$ ipython --no-banner

In [1]: import numpy as np

In [2]: np.set_printoptions(precision=2, suppress=True, linewidth=160, legacy="1.25")

In [3]: data = np.array([[-0.91, -1.0, -1.0, -0.78, -0.96, 0.77],
   ...:     [0.7, -0.77, 0.74, 0.89, -0.75, 0.61],
   ...:     [0.77, 1.0, -0.36, 1.0, -0.02, 0.2],
   ...:     [-0.24, -0.79, 0.68, -0.95, 0.74, -0.56],
   ...:     [-0.72, -0.69, -0.89, -0.78, -0.2, 0.01],
   ...:     [-0.28, -1.0, -0.05, -0.85, -0.98, 0.88],
   ...:     [-0.56, 0.89, -0.93, 0.21, -0.08, -0.01],
   ...:     [-0.89, 0.97, -0.7, -1.0, 0.99, -0.94],
   ...:     [0.63, -1.0, 0.84, 0.4, -0.97, 0.88],
   ...:     [0.06, -0.97, 0.28, -0.29, -0.53, 0.35]])

In [4]: ang = np.radians(45)

In [5]: r_ = np.eye(6)

In [6]: r_[2, 2] = r_[4, 4] = np.cos(ang)

In [7]: r_[2, 4], r_[4, 2] = -np.sin(ang), np.sin(ang)

In [8]: r_
Out[8]: 
array([[ 1.  ,  0.  ,  0.  ,  0.  ,  0.  ,  0.  ],
       [ 0.  ,  1.  ,  0.  ,  0.  ,  0.  ,  0.  ],
       [ 0.  ,  0.  ,  0.71,  0.  , -0.71,  0.  ],
       [ 0.  ,  0.  ,  0.  ,  1.  ,  0.  ,  0.  ],
       [ 0.  ,  0.  ,  0.71,  0.  ,  0.71,  0.  ],
       [ 0.  ,  0.  ,  0.  ,  0.  ,  0.  ,  1.  ]])

In [9]: Y = data @ r_.T

In [10]: np.abs(Y - data).max(axis=0)
Out[10]: array([0.  , 0.  , 0.97, 0.  , 0.88, 0.  ])

In [11]: np.allclose(data @ data.T, Y @ Y.T)
Out[11]: True

In [12]: E = np.load("data.npy")

In [13]: E
Out[13]: 
array([[ 1, -1, -1, -2],
       [-1,  1,  1,  2],
       [-1,  1,  1,  2],
       [-2,  2,  2,  4]])

In [14]: vals, vecs = np.linalg.eigh(E)

In [15]: x0 = np.array([-4, 0, 0, -4])

In [16]: x0 @ E @ x0
Out[16]: 16

In [17]: proj = data @ np.linalg.solve(data.T @ data, data.T)

In [18]: np.diag(proj)
Out[18]: array([0.71, 0.41, 0.84, 0.76, 0.7 , 0.73, 0.53, 0.56, 0.32, 0.43])

In [19]: np.allclose(proj @ proj, proj)
Out[19]: True

In [20]: vals, vecs = np.linalg.eigh(E)

In [21]: np.round(vecs.T @ E @ vecs, 2) + 0
Out[21]: 
array([[0., 0., 0., 0.],
       [0., 0., 0., 0.],
       [0., 0., 0., 0.],
       [0., 0., 0., 7.]])

In [22]: np.linalg.eigvalsh(E + 3 * np.eye(4))
Out[22]: array([ 3.,  3.,  3., 10.])

In [23]: vals.round(2) + 0
Out[23]: array([0., 0., 0., 7.])

In [24]: np.round(np.linalg.eigvalsh(E @ E), 2) + 0
Out[24]: array([ 0.,  0.,  0., 49.])

In [25]: np.round(vecs.T @ vecs, 2) + 0
Out[25]: 
array([[1., 0., 0., 0.],
       [0., 1., 0., 0.],
       [0., 0., 1., 0.],
       [0., 0., 0., 1.]])

In [26]: vecs @ np.diag(vals) @ vecs.T
Out[26]: 
array([[ 1., -1., -1., -2.],
       [-1.,  1.,  1.,  2.],
       [-1.,  1.,  1.,  2.],
       [-2.,  2.,  2.,  4.]])

In [27]: np.count_nonzero(E)
Out[27]: 16

In [28]: E.mean(axis=0)
Out[28]: array([-0.75,  0.75,  0.75,  1.5 ])

In [29]: E.sum(axis=1)
Out[29]: array([-3,  3,  3,  6])

In [30]: E - E[0]
Out[30]: 
array([[ 0,  0,  0,  0],
       [-2,  2,  2,  4],
       [-2,  2,  2,  4],
       [-3,  3,  3,  6]])

In [31]: np.abs(E).max()
Out[31]: 4

In [32]: E[4]
---------------------------------------------------------------------------
IndexError                                Traceback (most recent call last)
Cell In[32], line 1
----> 1 E[4]

IndexError: index 4 is out of bounds for axis 0 with size 4

In [33]: E[:, 4]
---------------------------------------------------------------------------
IndexError                                Traceback (most recent call last)
Cell In[33], line 1
----> 1 E[:, 4]

IndexError: index 4 is out of bounds for axis 1 with size 4

In [34]: np.unravel_index(np.abs(E).argmax(), E.shape)
Out[34]: (3, 3)
